% python3 -q
>>> import numpy as np
>>> import numpy.linalg as la
>>> np.set_printoptions(precision=2, suppress=True, linewidth=140)
>>> feats = np.loadtxt("test12.csv", delimiter=",")
>>> feats
array([[3., 0., 1.],
       [6., 6., 7.]])
>>> r0 = np.array([1, -1, 2])
>>> print(np.convolve(feats[0], r0))
[ 3. -3.  7. -1.  2.]
>>> print(np.polyval(r0, feats[0]))
[8. 2. 2.]
>>> print(np.array([np.convolve(row, r0, "same") for row in feats]))
[[-3.  7. -1.]
 [ 0. 13.  5.]]
>>> m1 = np.load("data.npy")
>>> m1
array([[ -0.1,  -0.8,   2. ],
       [  0. ,   0.8, -10. ],
       [ -1.3,  -1.1,  26. ]])
>>> U, sig, vt = la.svd(m1)
>>> print(sig)
[27.99  0.82  0.41]
>>> B = U[:, :1] @ np.diag(sig[:1]) @ vt[:1]
>>> round(float(la.norm(m1 - B, 2)), 2), round(float(sig[1]), 2)
(0.82, 0.82)
>>> la.matrix_rank(m1, rtol=0.05)
np.int64(1)
>>> vec = np.array([-1, -2, 1])
>>> y = m1 @ vec
>>> c, lr = np.zeros(3), 1 / la.norm(m1, 2) ** 2
>>> for i in range(50):
...     c -= lr * m1.T @ (m1 @ c - y)
...     if i % 10 == 0: print(i, round(la.norm(m1 @ c - y), 2))
... 
0 1.4
10 1.39
20 1.38
30 1.37
40 1.36
>>> print(c)
[-0.04 -0.12  1.13]
>>> np.sort(np.abs(la.eigvals(m1)))
array([ 0.43,  0.82, 26.32])
>>> print((m1 - m1.T) / 2)
[[ 0.   -0.4   1.65]
 [ 0.4   0.   -4.45]
 [-1.65  4.45  0.  ]]
>>> (m1 + m1.T) / 2
array([[-0.1 , -0.4 ,  0.35],
       [-0.4 ,  0.8 , -5.55],
       [ 0.35, -5.55, 26.  ]])
>>> np.allclose(m1 @ m1.T, m1.T @ m1)
False
>>> np.trace(m1)
np.float64(26.7)
>>> np.allclose(m1, m1.T)
False
>>> np.round(la.det(m1), 2)
np.float64(-9.3)
>>> rng = np.random.default_rng(702171)
>>> B = m1 + rng.integers(-2, 3, (3, 1)) @ rng.integers(-2, 3, (1, 3))
>>> print(B)
[[-2.1 -0.8  0. ]
 [ 1.   0.8 -9. ]
 [-3.3 -1.1 24. ]]
>>> B - m1
array([[-2.,  0., -2.],
       [ 1.,  0.,  1.],
       [-2.,  0., -2.]])
>>> print(np.round(la.svd(B - m1, compute_uv=False), 2) + 0)
[4.24 0.   0.  ]
>>> B = m1 / la.norm(m1, axis=1, keepdims=True)
>>> C2 = B @ B.T
>>> print(C2[0])
[ 1.   -0.95  0.94]
>>> la.norm(B, axis=1)
array([1., 1., 1.])
>>> E = np.loadtxt("run8.csv", delimiter=",")
>>> E
array([[ 4.,  4.,  4.,  4.,  4.],
       [ 4.,  8.,  8.,  8.,  8.],
       [ 4.,  8., 12., 12., 12.],
       [ 4.,  8., 12., 16., 16.],
       [ 4.,  8., 12., 16., 20.]])
>>> vec = np.array([1, -2, 1, 0, -2])
>>> h = np.maximum(E @ vec, 0)
>>> print(np.flatnonzero(h > 1e-9))
[]
>>> E.T @ h
array([0., 0., 0., 0., 0.])
>>> print(np.tanh(E @ vec))
[-1. -1. -1. -1. -1.]
>>> print(np.maximum(E @ (3 * vec), 0))
[0. 0. 0. 0. 0.]
>>> U, sig, vt = la.svd(E, full_matrices=False)
>>> np.round(U.T @ U, 2) + 0
array([[1., 0., 0., 0., 0.],
       [0., 1., 0., 0., 0.],
       [0., 0., 1., 0., 0.],
       [0., 0., 0., 1., 0.],
       [0., 0., 0., 0., 1.]])
>>> sig / sig[0]
array([1.  , 0.12, 0.05, 0.03, 0.02])
>>> sig
array([49.37,  5.79,  2.33,  1.41,  1.09])
>>> np.round(vt @ vt.T, 2) + 0
array([[1., 0., 0., 0., 0.],
       [0., 1., 0., 0., 0.],
       [0., 0., 1., 0., 0.],
       [0., 0., 0., 1., 0.],
       [0., 0., 0., 0., 1.]])
>>> np.abs(U[:, 0]).round(6).argmax()
np.int64(4)
>>> np.cumsum(sig ** 2) / np.sum(sig ** 2)
array([0.98, 1.  , 1.  , 1.  , 1.  ])
>>> vals, vecs = la.eig(E)
>>> print(vals)
[49.37  5.79  2.33  1.41  1.09]
>>> np.sort(la.eigvals(la.inv(E)))
array([0.02, 0.17, 0.43, 0.71, 0.92])
>>> proj = np.triu(np.array([[2, 1, 0, 2, 2],
...     [0, 3, 2, 0, 1],
...     [3, 3, 0, 1, 3],
...     [2, 0, 0, 0, 1],
...     [1, 0, 0, 1, 1]]), 1) + np.eye(5)
>>> B = proj @ E @ la.inv(proj)
>>> la.matrix_rank(B)
np.int64(5)
>>> B
array([[ 24.,  20.,  20.,   8., -52.],
       [ 16.,  16.,  12.,   4., -36.],
       [ 20.,  20.,  20.,  16., -48.],
       [  8.,   8.,   8.,   8., -20.],
       [  4.,   4.,   4.,   4.,  -8.]])
>>> proj @ E - E @ proj
array([[ 20.,  36.,  48.,  60.,  52.],
       [ 12.,  20.,  20.,  24.,  -4.],
       [ 16.,  28.,  32.,  44.,  12.],
       [  4.,   4.,  -4.,  -4., -48.],
       [  0.,  -4., -16., -20., -68.]])
>>> np.poly(B)
array([    1.,   -60.,   560., -1792.,  2304., -1024.])
